>>> import numpy as np
>>> np.set_printoptions(precision=3, suppress=True, linewidth=160, legacy="1.25")
>>> arr = np.load("out3.npy")
>>> arr
array([[ 3, -3,  2, -2, -3, -1,  3],
       [-2,  3, -2, -1, -2, -1, -1],
       [-1,  3, -2, -4, -7, -3,  1]])
>>> # rows and columns are dependent
>>> np.abs(np.diag(np.linalg.qr(arr)[1])) > 1e-9
array([ True,  True, False])
>>> np.linalg.lstsq(arr[:-1].T, arr[-1])[2]
2
>>> print(arr @ np.linalg.pinv(arr) @ arr)
[[ 3. -3.  2. -2. -3. -1.  3.]
 [-2.  3. -2. -1. -2. -1. -1.]
 [-1.  3. -2. -4. -7. -3.  1.]]
>>> np.unique(arr.round(6), axis=0).shape
(3, 7)
>>> print(round(np.trace(np.linalg.pinv(arr) @ arr), 3))
2.0
>>> def softmax(z):
...     e = np.exp(z - z.max(axis=-1, keepdims=True))
...     return e / e.sum(axis=-1, keepdims=True)
... 
>>> softmax(arr[1] + 3)
array([0.006, 0.93 , 0.006, 0.017, 0.006, 0.017, 0.017])
>>> print(softmax(arr[1]))
[0.006 0.93  0.006 0.017 0.006 0.017 0.017]
>>> np.round(softmax(10 * arr[1]), 3) + 0
array([0., 1., 0., 0., 0., 0., 0.])
>>> scores = arr @ arr.T / np.sqrt(7)
>>> softmax(scores).round(6).argmax(axis=1)
array([0, 2, 2])
>>> np.round(softmax(scores), 3) + 0
array([[1.   , 0.   , 0.   ],
       [0.   , 0.015, 0.985],
       [0.   , 0.   , 1.   ]])
>>> U, sig, vt = np.linalg.svd(arr)
>>> print(np.argmax(sig[:-1] / (sig[1:] + 1e-6)) + 1)
2
>>> Y = U[:, :2] @ np.diag(sig[:2]) @ vt[:2]
>>> Y
array([[ 3., -3.,  2., -2., -3., -1.,  3.],
       [-2.,  3., -2., -1., -2., -1., -1.],
       [-1.,  3., -2., -4., -7., -3.,  1.]])
>>> round(float(np.abs(arr - Y).max()), 3)
0.0
>>> round(float(np.linalg.norm(arr - Y, 2)), 3), np.round(sig[2], 3)
(0.0, 0.0)
>>> K = np.load("layer3.npy")
>>> print(K)
[[ -3.683  16.059   8.251  45.913]
 [ -2.784  18.704   8.394  44.748]
 [ -2.771  18.478   7.928  45.528]
 [-12.693 -21.681  23.504 -33.35 ]
 [ -4.326  18.295   7.095  47.519]
 [ -3.289  18.643   9.46   45.851]
 [-13.334 -20.162  24.65  -34.734]
 [-12.091 -19.907  22.281 -34.159]
 [-13.507 -20.128  22.583 -33.972]
 [-13.18  -20.354  22.549 -33.294]
 [ -3.876  17.39    7.357  47.015]
 [-11.907 -19.306  24.187 -35.068]
 [-11.313 -18.863  24.704 -34.526]]
>>> D = np.linalg.norm(K[:, None] - K[None], axis=-1)
>>> np.linalg.matrix_rank(D ** 2)
6
>>> np.flatnonzero(D[12] < D.mean() / 2)
array([ 3,  6,  7,  8,  9, 11, 12])
>>> D.mean(axis=1).argmax()
4
>>> (D + 1e9 * np.eye(13)).round(6).argmin(axis=1)
array([10,  2,  1,  9, 10,  1, 11,  8,  9,  8,  4, 12, 11])
>>> D[12].round(6).argsort(kind="stable")[:4]
array([12, 11,  6,  7])
>>> np.unravel_index(D.round(6).argmax(), D.shape)
(4, 6)
>>> Xc = K - K.mean(axis=0)
>>> V = np.linalg.svd(Xc)[2][:2]
>>> Y = Xc - Xc @ V.T @ V
>>> print(np.diag(V.T @ V))
[0.225 0.65  0.258 0.867]
>>> np.linalg.norm(Y, axis=1).round(6).argmax()
7
>>> Y = K / np.linalg.norm(K, axis=1, keepdims=True)
>>> G = Y @ Y.T
>>> np.round(np.degrees(np.arccos(np.clip(G[8, 5], -1, 1))), 3)
134.341
>>> np.argwhere(np.triu(np.abs(G) > 0.95, 1))
array([[ 0,  1],
       [ 0,  2],
       [ 0,  4],
       [ 0,  5],
       [ 0, 10],
       [ 1,  2],
       [ 1,  4],
       [ 1,  5],
       [ 1, 10],
       [ 2,  4],
       [ 2,  5],
       [ 2, 10],
       [ 3,  6],
       [ 3,  7],
       [ 3,  8],
       [ 3,  9],
       [ 3, 11],
       [ 3, 12],
       [ 4,  5],
       [ 4, 10],
       [ 5, 10],
       [ 6,  7],
       [ 6,  8],
       [ 6,  9],
       [ 6, 11],
       [ 6, 12],
       [ 7,  8],
       [ 7,  9],
       [ 7, 11],
       [ 7, 12],
       [ 8,  9],
       [ 8, 11],
       [ 8, 12],
       [ 9, 11],
       [ 9, 12],
       [11, 12]])
>>> U, sig, vt = np.linalg.svd(K)
>>> sig
array([163.045,  67.249,   4.36 ,   1.913])
>>> print(np.argmax(sig[:-1] / (sig[1:] + 1e-6)) + 1)
2
>>> Y = U[:, :2] @ np.diag(sig[:2]) @ vt[:2]
>>> print(np.round(np.linalg.norm(K - Y, 2), 3), round(float(sig[2]), 3))
4.36 4.36
>>> round(float(np.abs(K - Y).max()), 3)
1.601
>>> np.linalg.matrix_rank(K, rtol=0.05)
2
>>> np.linalg.matrix_rank(Y)
2
>>> print(round(np.linalg.norm(K - Y) / np.linalg.norm(K), 3))
0.027
>>> data = np.loadtxt("dump.csv", delimiter=",")
>>> data
array([[ 0.   , -0.262, -0.53 , -0.089,  0.266,  0.371, -0.658],
       [ 0.167, -0.407, -0.093,  0.198, -0.821,  0.288,  0.04 ],
       [ 0.223, -0.156, -0.119,  0.771,  0.409,  0.2  ,  0.332],
       [ 0.139, -0.813,  0.145, -0.196,  0.207, -0.463,  0.056],
       [ 0.474,  0.245, -0.09 ,  0.339, -0.162, -0.589, -0.468],
       [-0.753, -0.079, -0.402,  0.299, -0.135, -0.397,  0.036],
       [ 0.334,  0.122, -0.711, -0.341, -0.022, -0.144,  0.48 ]])
>>> O, Rm = np.linalg.qr(data)
>>> O.shape, Rm.shape
((7, 7), (7, 7))
>>> np.abs(np.diag(Rm))
array([1., 1., 1., 1., 1., 1., 1.])
>>> feats = np.load("data.npy")
>>> print(feats)
[[ 0.271 -0.18   0.406]
 [-0.18   0.12  -0.271]
 [ 0.406 -0.271  0.609]]
>>> evals, V = np.linalg.eigh(feats)
>>> np.unique(evals.round(6) + 0, return_counts=True)[1]
array([2, 1])
>>> np.abs(V[:, -1])
array([0.52 , 0.347, 0.78 ])
>>> print(np.round(V.T @ feats @ V, 3) + 0)
[[0. 0. 0.]
 [0. 0. 0.]
 [0. 0. 1.]]
>>> (evals > 1e-8).sum(), (evals < -1e-8).sum()
(1, 0)
>>> print(evals.round(3) + 0)
[0. 0. 1.]
>>> np.round(np.poly(feats), 3) + 0
array([ 1., -1.,  0.,  0.])
>>> np.round(np.linalg.eigvals(feats).sum().real, 3)
1.0
>>> np.round(np.linalg.det(feats.T), 3)
-0.0
>>> np.kron(np.eye(2, dtype=int), feats)
array([[ 0.271, -0.18 ,  0.406,  0.   , -0.   ,  0.   ],
       [-0.18 ,  0.12 , -0.271, -0.   ,  0.   , -0.   ],
       [ 0.406, -0.271,  0.609,  0.   , -0.   ,  0.   ],
       [ 0.   , -0.   ,  0.   ,  0.271, -0.18 ,  0.406],
       [-0.   ,  0.   , -0.   , -0.18 ,  0.12 , -0.271],
       [ 0.   , -0.   ,  0.   ,  0.406, -0.271,  0.609]])
>>> np.argsort(-np.linalg.norm(feats, axis=0).round(6), kind="stable")[:3]
array([2, 0, 1])
>>> np.round(np.linalg.norm(feats, 2) / np.linalg.norm(feats), 3)
1.0
>>> print([round(float(x), 3) for x in np.linalg.svd(feats, compute_uv=False)[:3]])
[1.0, 0.0, 0.0]
>>> print(np.linalg.matrix_rank(feats, rtol=0.1))
1
>>> F = np.array([[3, 0, 0], [0, 2, 0], [0, 0, -1]])
>>> evals, V = np.linalg.eigvalsh(F)
Traceback (most recent call last):
  File "<python-input-72>", line 1, in <module>
    evals, V = np.linalg.eigvalsh(F)
    ^^^^^^^^
ValueError: too many values to unpack (expected 2)
>>> evals, V = np.linalg.eigh(F)
>>> (evals > 1e-8).sum(), (evals < -1e-8).sum()
(2, 1)
>>> evals.sum(), np.trace(F)
(4.0, 4)
>>> np.linalg.eigvalsh(F @ F)
array([1., 4., 9.])
>>> print(V.T @ F @ V)
[[-1.  0.  0.]
 [ 0.  2.  0.]
 [ 0.  0.  3.]]
>>> V @ np.diag(evals) @ V.T
array([[ 3.,  0.,  0.],
       [ 0.,  2.,  0.],
       [ 0.,  0., -1.]])
>>> print(V.T @ V)
[[1. 0. 0.]
 [0. 1. 0.]
 [0. 0. 1.]]
>>> np.linalg.svd(F, compute_uv=False)
array([3., 2., 1.])
>>> rng = np.random.default_rng(3664)
>>> Y = F + rng.integers(-2, 3, (3, 2)) @ rng.integers(-2, 3, (2, 3))
>>> Y
array([[-3,  3,  2],
       [ 8,  0, -4],
       [ 4, -4, -1]])
>>> print(np.round(np.linalg.svd(Y - F, compute_uv=False), 3) + 0)
[12.427  3.251  0.   ]
>>> Y - F
array([[-6,  3,  2],
       [ 8, -2, -4],
       [ 4, -4,  0]])
>>> np.abs(Y - F).sum(axis=1)
array([11, 14,  8])
>>> U, sig, vt = np.linalg.svd(Y, full_matrices=False)
>>> round(float(np.sqrt((sig ** 2).sum())), 3), round(float(np.linalg.norm(Y)), 3)
(11.619, 11.619)
>>> print(sig / sig[0])
[1.    0.385 0.082]
>>> (sig > 1e-8).sum()
3
>>> np.abs(U[:, 0]).round(6).argmax()
1
>>> np.round(U.T @ Y @ vt.T, 3) + 0
array([[10.812,  0.   ,  0.   ],
       [ 0.   ,  4.161,  0.   ],
       [ 0.   ,  0.   ,  0.889]])
>>> Xc = K - K.mean(axis=0)
>>> U, sig, vt = np.linalg.svd(Xc, full_matrices=False)
>>> np.abs(vt[0]).argmax()
3
>>> A = np.load("run17.npy")
>>> print(A)
[[ 2 -1  0 -2  1]
 [ 0  0  0  0  0]
 [-2  1 -1 -3  4]
 [ 0 -1  0 -4  0]
 [-2  1 -2 -5  1]
 [-2  0  0 -2 -1]
 [-2  0  0 -2 -1]
 [-2  0  0 -2 -1]
 [-4  2  2  0  4]
 [-2  0  0 -2 -1]
 [-8  4  0 -3  4]
 [ 2 -1  0 -2  1]
 [-4  0  1 -2  1]
 [-2  2  1  0  2]
 [-6  3  0 -5  5]
 [-2  2 -2 -1  1]
 [-2  0  0 -2 -1]
 [-4  2  1 -2  1]
 [-2  1 -1 -3  4]
 [-4  2  2  0  4]
 [ 0  0  0  0  0]
 [ 0  0  0  0  0]
 [ 0  0  0  0  0]
 [ 0  0  0  0  0]
 [-4  4 -1 -1  3]
 [ 0  0  0  0  0]
 [-4  2  1 -2  1]
 [ 0  0  0  0  0]
 [-2  2 -2 -1  1]
 [ 0  0  0  0  0]
 [ 2 -1  0 -2  1]
 [ 2 -1  0 -2  1]]
>>> Y = np.array([[2, 3], [0, 1], [1, 0], [0, 2], [1, 0]])
>>> Y.T @ A.T
array([[  5,   0,  -1,   0,  -5,  -5,  -5,  -5,  -2,  -5, -12,   5,  -6,  -1,  -7,  -5,  -5,  -6,  -1,  -2,   0,   0,   0,   0,  -6,   0,  -6,   0,  -5,   0,
          5,   5],
       [  1,   0, -11,  -9, -15, -10, -10, -10, -10, -10, -26,   1, -16,  -4, -25,  -6, -10, -14, -11, -10,   0,   0,   0,   0, -10,   0, -14,   0,  -6,   0,
          1,   1]])
>>> print(np.linalg.matrix_rank(np.vstack([A, Y.T])))
5
>>> print(np.linalg.matrix_rank(A @ Y))
2
>>> np.einsum("ij->j", A)
array([-52,  23,  -1, -50,  35])
>>> t3 = np.stack([A, 4 * A, A[::-1]])
>>> print((t3 @ A.T).shape)
(3, 32, 32)
>>> np.einsum("bij,cij->bc", t3, t3)
array([[  637,  2548,   230],
       [ 2548, 10192,   920],
       [  230,   920,   637]])
>>> np.linalg.norm(t3, axis=(1, 2))
array([ 25.239, 100.955,  25.239])
>>> np.linalg.matrix_rank(t3)
array([5, 5, 5])
